>>> import numpy as np
>>> import numpy.linalg as la
>>> np.set_printoptions(precision=1, suppress=True, linewidth=140, sign=" ")
>>> rd = lambda a: np.round(a, 1) + 0
>>> data = np.loadtxt("test12.csv", delimiter=",")
>>> print(data)
[[  8. -17.   8. -44.  66. -29. -34.  30.]
 [-69. -68.  11. -10.  11. -58.   7.   6.]
 [-41. -36. -17. -12. -34. -47.   9. -14.]
 [ 83.  60. -37. -48.   4.  11. -39.   2.]
 [ 24.   7.  16. -18.  59.   8. -24.  26.]
 [ 65.  63. -31.  -6. -35.  35.  -9. -16.]
 [  8.  30. -24.  32. -80.  26.  28. -36.]
 [ 42.  41.  10.  16.  16.  49.  -4.   6.]
 [-77. -45.  43.  72. -16.  16.  51.  -8.]]
>>> print(rd(la.norm(data, 2) / la.norm(data)))
0.7
>>> left, sv, VT = la.svd(data)
>>> print(rd(sv))
[ 235.   179.4  112.5    0.     0.     0.     0.     0. ]
>>> print(np.argmax(sv[:-1] / (sv[1:] + 1e-6)) + 1)
3
>>> B = left[:, :3] @ np.diag(sv[:3]) @ VT[:3]
>>> print(rd(np.abs(data - B).max()))
0.0
>>> print(rd(la.norm(data - B) / la.norm(data)))
0.0
>>> print(la.matrix_rank(B))
3
>>> print(rd(la.norm(data - B, 2)), rd(sv[3]))
0.0 0.0
>>> r0 = np.array([-2, 1, -2, -1])
>>> X = -3 * np.eye(4) + np.outer(r0, r0)
>>> print(X)
[[ 1. -2.  4.  2.]
 [-2. -2. -2. -1.]
 [ 4. -2.  1.  2.]
 [ 2. -1.  2. -2.]]
>>> # equal to its transpose
>>> w, evecs = la.eig(X)
>>> print(rd(np.sort(la.eigvals(X.T))))
[-3. -3. -3.  7.]
>>> print(rd(np.prod(w)))
-189.0
>>> print(rd(w))
[-3.  7. -3. -3.]
>>> rng = np.random.default_rng(85)
>>> z = rng.permutation(4)
>>> print(z)
[ 0  2  1  3]
>>> B = X[z][:, z]
>>> print(np.diag(B))
[ 1.  1. -2. -2.]
>>> print(np.allclose(B, X))
False
>>> print(rd(la.det(B)), rd(la.det(X[z])))
-189.0 189.0
>>> print(np.einsum("ij,ji->", X, X))
76.0
>>> print(rd(la.det(X.T)))
-189.0
>>> print(rd(np.poly(X)))
[   1.    2.  -36. -162. -189.]
>>> w, evecs = la.eigh(X)
>>> x0 = np.array([0, 1, 1, -2])
>>> print(rd(evecs * np.abs(w) @ evecs.T))
[[ 4.6 -0.8  1.6  0.8]
 [-0.8  3.4 -0.8 -0.4]
 [ 1.6 -0.8  4.6  0.8]
 [ 0.8 -0.4  0.8  3.4]]
>>> print(rd(x0 @ X @ x0 / (x0 @ x0)), rd(w[0]), rd(w[-1]))
-2.8 -3.0 7.0
>>> print(rd(evecs * np.maximum(w, 0) @ evecs.T))
[[ 2.8 -1.4  2.8  1.4]
 [-1.4  0.7 -1.4 -0.7]
 [ 2.8 -1.4  2.8  1.4]
 [ 1.4 -0.7  1.4  0.7]]
>>> feats = np.load("run17.npy")
>>> print(feats)
[[-0.2 -0.2 -1.4  0.3  0.4  0.3 -1.   0.7 -2.9]
 [ 0.5 -0.2 -0.3 -0.7  0.9 -0.7 -1.1 -0.4  0.5]
 [-1.9  1.   1.3  0.6  0.2 -0.4  2.7 -3.   1.6]
 [-0.9 -1.7  0.2 -1.4  0.2 -1.  -4.6  1.4 -0.7]
 [ 0.8  0.1 -1.7 -0.6 -0.3 -0.1  0.2 -0.8  0.2]
 [ 0.7  1.6 -0.6  1.1  0.2  0.4  4.8  0.3  1.1]
 [-0.2  1.3  2.  -0.9 -0.6 -0.2  3.7 -0.5  0.1]
 [-0.6  1.  -0.2  2.8 -1.1 -0.1  3.2 -1.7  0.9]
 [-0.5  0.1 -1.  -1.  -1.8 -0.6  0.6  0.9  0.2]
 [ 0.8 -0.5 -0.3 -0.9 -0.5 -0.8 -1.5  0.9  0.8]
 [ 0.3  1.5 -0.1  0.4  0.3 -0.1  4.   1.4  0. ]
 [ 0.3  0.7 -1.2  0.5  0.9  0.6  2.1  0.5 -0.8]
 [-0.9  0.1  0.5  0.9  1.2  1.8  0.2 -1.1 -2.7]
 [-0.1 -1.   1.6 -0.4  1.   0.7 -2.9  1.6 -0.9]
 [ 1.2 -0.6  0.2 -0.7  0.8 -0.1 -1.6  0.9  0.7]
 [-0.9 -1.   0.6  1.1  0.  -0.2 -2.9 -0.8  0.4]
 [-1.  -2.   1.1  0.1 -1.5  0.6 -6.   0.2  0. ]
 [ 1.3 -0.4  1.4  0.7 -0.3  0.2 -1.2 -2.4  0. ]
 [ 0.  -0.9 -0.3 -1.2 -1.   0.3 -2.7 -1.5  0.5]
 [ 2.  -0.5  0.8  1.3 -0.8  0.9 -2.  -1.  -0.6]
 [-0.3 -0.5  1.   2.2  0.2 -0.1 -1.4 -0.7 -0.4]
 [-0.7 -1.4 -0.7 -0.7  0.   0.4 -4.2  0.1  1.1]
 [-0.8 -0.5  0.3  0.6  0.1 -1.4 -1.2  0.7  1. ]
 [ 1.7 -0.9  1.4 -0.9  0.1 -0.2 -2.6  0.3  0.4]
 [-1.5  0.3  1.3  0.   0.7  0.4  1.   0.8  0.1]
 [ 0.3 -1.6 -1.5  0.7 -1.5 -0.1 -5.3 -2.2  0.3]
 [-1.  -0.5  2.2 -0.4  1.   1.6 -2.  -0.4  0.7]
 [-0.7  1.6  0.6  0.5 -0.7 -1.   4.9 -0.6 -1. ]
 [ 0.4 -0.1  0.7  0.4  0.2  1.8  0.1  1.7 -1.2]
 [-0.6  0.5 -0.1  0.1  1.1  0.3  1.4  0.  -0.5]
 [-0.8  0.3  1.7  1.   2.6 -1.3  1.   0.4 -0.3]]
>>> dist = la.norm(feats[:, None] - feats[None], axis=-1)
>>> print(dist[11].round(6).argsort(kind="stable")[:4])
[ 11  29  10   4]
>>> print(la.matrix_rank(dist ** 2))
11
>>> print(rd(la.norm(feats - feats.mean(axis=0), axis=1)))
[ 3.5  1.9  5.2  5.2  2.6  5.9  4.9  5.2  3.1  2.5  5.   3.4  3.7  3.7  2.5  3.   6.2  3.1  3.3  3.3  2.5  4.4  2.3  3.4  2.6  6.   3.3
  5.9  2.9  2.4  3.8]
>>> print(rd(la.norm(feats, axis=1)))
[ 3.5  1.9  5.1  5.5  2.2  5.4  4.6  4.9  2.7  2.5  4.5  3.   3.9  4.1  2.6  3.6  6.7  3.4  3.6  3.7  3.   4.7  2.5  3.7  2.5  6.4  3.8
  5.5  2.9  2.   3.8]
>>> print(rd(dist[:5, :5]))
[[ 0.   4.1  7.7  5.3  4. ]
 [ 4.1  0.   5.9  4.7  2.4]
 [ 7.7  5.9  0.   9.6  5.7]
 [ 5.3  4.7  9.6  0.   6.3]
 [ 4.   2.4  5.7  6.3  0. ]]
>>> print(np.flatnonzero(dist[11] < dist.mean() / 2))
[ 11  29]
>>> print(np.unravel_index(dist.round(6).argmax(), dist.shape))
(np.int64(5), np.int64(16))
>>> def softmax(z):
...     e = np.exp(z - z.max(axis=-1, keepdims=True))
...     return e / e.sum(axis=-1, keepdims=True)
... 
>>> print(rd(softmax(feats[28])))
[ 0.1  0.   0.1  0.1  0.1  0.3  0.1  0.3  0. ]
>>> print(rd(softmax(feats).sum(axis=1)))
[ 1.  1.  1.  1.  1.  1.  1.  1.  1.  1.  1.  1.  1.  1.  1.  1.  1.  1.  1.  1.  1.  1.  1.  1.  1.  1.  1.  1.  1.  1.  1.]
>>> print(rd(softmax(10 * feats[28])))
[ 0.   0.   0.   0.   0.   0.7  0.   0.3  0. ]
>>> print(rd(softmax(feats[28] + -2)))
[ 0.1  0.   0.1  0.1  0.1  0.3  0.1  0.3  0. ]
>>> S = feats @ feats.T / np.sqrt(9)
>>> print(softmax(S).round(6).argmax(axis=1))
[  0  25   2  16   4   5  27   7   8   3   5   5  12  16   3  16  16  17  25  25  16  16  16  16  24  25  16  27  28  27  30]
>>> F = np.load("x.npy")
>>> print(rd(F))
[[ 1.3 -0.1  0.   0.2  0.4  0.1 -0.4 -0.4]
 [-0.1  1.3 -0.4 -0.1 -0.5  0.1  0.1  0.4]
 [ 0.  -0.4  2.1 -0.1  0.  -0.2 -0.3  0.2]
 [ 0.2 -0.1 -0.1  2.1 -0.5 -0.2  0.2  0.7]
 [ 0.4 -0.5  0.  -0.5  2.   0.   0.  -0.2]
 [ 0.1  0.1 -0.2 -0.2  0.   2.5  0.4 -0.3]
 [-0.4  0.1 -0.3  0.2  0.   0.4  2.2  0.1]
 [-0.4  0.4  0.2  0.7 -0.2 -0.3  0.1  0.6]]
>>> # equal to its transpose
>>> w, evecs = la.eigh(F)
>>> print(rd(evecs.T @ evecs))
[[ 1.  0.  0.  0.  0.  0.  0.  0.]
 [ 0.  1.  0.  0.  0.  0.  0.  0.]
 [ 0.  0.  1.  0.  0.  0.  0.  0.]
 [ 0.  0.  0.  1.  0.  0.  0.  0.]
 [ 0.  0.  0.  0.  1.  0.  0.  0.]
 [ 0.  0.  0.  0.  0.  1.  0.  0.]
 [ 0.  0.  0.  0.  0.  0.  1.  0.]
 [ 0.  0.  0.  0.  0.  0.  0.  1.]]
>>> print((w > 1e-8).sum(), (w < -1e-8).sum())
7 0
>>> print(rd(la.eigvalsh(F + 5 * np.eye(8))))
[ 5.  6.  6.  7.  7.  7.  8.  8.]
>>> print(rd(evecs.T @ F @ evecs))
[[ 0.  0.  0.  0.  0.  0.  0.  0.]
 [ 0.  1.  0.  0.  0.  0.  0.  0.]
 [ 0.  0.  1.  0.  0.  0.  0.  0.]
 [ 0.  0.  0.  2.  0.  0.  0.  0.]
 [ 0.  0.  0.  0.  2.  0.  0.  0.]
 [ 0.  0.  0.  0.  0.  2.  0.  0.]
 [ 0.  0.  0.  0.  0.  0.  3.  0.]
 [ 0.  0.  0.  0.  0.  0.  0.  3.]]
>>> rank = la.matrix_rank(F)
>>> print(rank)
7
>>> ns = la.svd(F)[2][rank:].T
>>> print(rd(ns[:, 0] / ns[np.abs(ns[:, 0]).round(6).argmax(), 0]))
[ 0.4 -0.4 -0.2 -0.4 -0.2  0.   0.   1. ]
>>> print(ns.shape)
(8, 1)
>>> print(np.allclose(F @ ns, 0))
True
>>> print([int(la.matrix_rank(np.delete(F, i, axis=0))) for i in range(8)])
[7, 7, 7, 7, 7, 7, 7, 7]
>>> left, sv, VT = la.svd(F)
>>> evecs = VT[:(sv > 1e-8).sum()]
>>> x0 = F[3] + -3 * F[1] + rng.integers(2) * np.eye(8)[3]
>>> print(rd(x0))
[ 0.6 -3.8  1.   2.4  1.  -0.4 -0.1 -0.4]
>>> print(rd(la.norm(x0 - evecs.T @ evecs @ x0)))
0.0
>>> print(rd(evecs.T @ evecs))
[[ 0.9  0.1  0.   0.1  0.   0.   0.  -0.2]
 [ 0.1  0.9 -0.1 -0.1 -0.1  0.   0.   0.3]
 [ 0.  -0.1  1.  -0.1  0.   0.   0.   0.1]
 [ 0.1 -0.1 -0.1  0.9 -0.1  0.   0.   0.3]
 [ 0.  -0.1  0.  -0.1  1.   0.   0.   0.1]
 [ 0.   0.   0.   0.   0.   1.   0.   0. ]
 [ 0.   0.   0.   0.   0.   0.   1.   0. ]
 [-0.2  0.3  0.1  0.3  0.1  0.   0.   0.4]]
>>> B = np.array([[0, 2, 3]])
>>> K = B.T @ B
>>> print(K)
[[ 0  0  0]
 [ 0  4  6]
 [ 0  6  9]]
>>> x0 = np.array([0, 1, 2])
>>> print(K @ x0)
[  0  16  24]
>>> print(np.einsum("ij,j->i", K, x0))
[  0  16  24]
>>> print(K @ np.eye(3)[2])
[ 0.  6.  9.]
>>> Xs = (feats - feats.mean(axis=0)) / feats.std(axis=0)
>>> print(rd(Xs.std(axis=0)))
[ 1.  1.  1.  1.  1.  1.  1.  1.  1.]
>>> beta = la.lstsq(np.delete(Xs, 3, axis=1), Xs[:, 3])[0]
>>> print(np.abs(beta).argmax())
5
>>> print(rd(beta))
[ 0.  -1.8  0.   0.1  0.1  2.1 -0.5 -0.2]
>>> print(np.count_nonzero(F))
64
>>> print(rd(F - F[0]))
[[ 0.   0.   0.   0.   0.   0.   0.   0. ]
 [-1.4  1.4 -0.4 -0.3 -0.9  0.   0.5  0.7]
 [-1.3 -0.3  2.1 -0.4 -0.4 -0.3  0.1  0.5]
 [-1.1  0.  -0.2  1.9 -0.9 -0.3  0.5  1. ]
 [-0.9 -0.4  0.  -0.7  1.6 -0.1  0.4  0.2]
 [-1.2  0.2 -0.3 -0.4 -0.3  2.4  0.8  0.1]
 [-1.7  0.2 -0.3  0.  -0.4  0.3  2.6  0.4]
 [-1.7  0.5  0.2  0.4 -0.6 -0.4  0.4  0.9]]
>>> np.zeros(8, 8)
Traceback (most recent call last):
  File "<python-input-90>", line 1, in <module>
    np.zeros(8, 8)
    ~~~~~~~~^^^^^^
TypeError: Cannot interpret '8' as a data type
>>> print(rd(F.sum(axis=0)))
[ 1.2  0.6  1.2  2.2  1.1  2.3  2.2  1. ]
>>> print(rd(F.mean(axis=0)))
[ 0.1  0.1  0.2  0.3  0.1  0.3  0.3  0.1]
>>> print(rd(F.sum(axis=1)))
[ 1.2  0.6  1.2  2.2  1.1  2.3  2.2  1. ]
>>> print(rd(np.abs(F).max()))
2.5
>>> print(rd(la.norm(F)))
5.7
>>> print(np.unravel_index(np.abs(F).argmax(), F.shape))
(np.int64(5), np.int64(5))
>>> la.rank(F)
Traceback (most recent call last):
  File "<python-input-97>", line 1, in <module>
    la.rank(F)
    ^^^^^^^
AttributeError: module 'numpy.linalg' has no attribute 'rank'
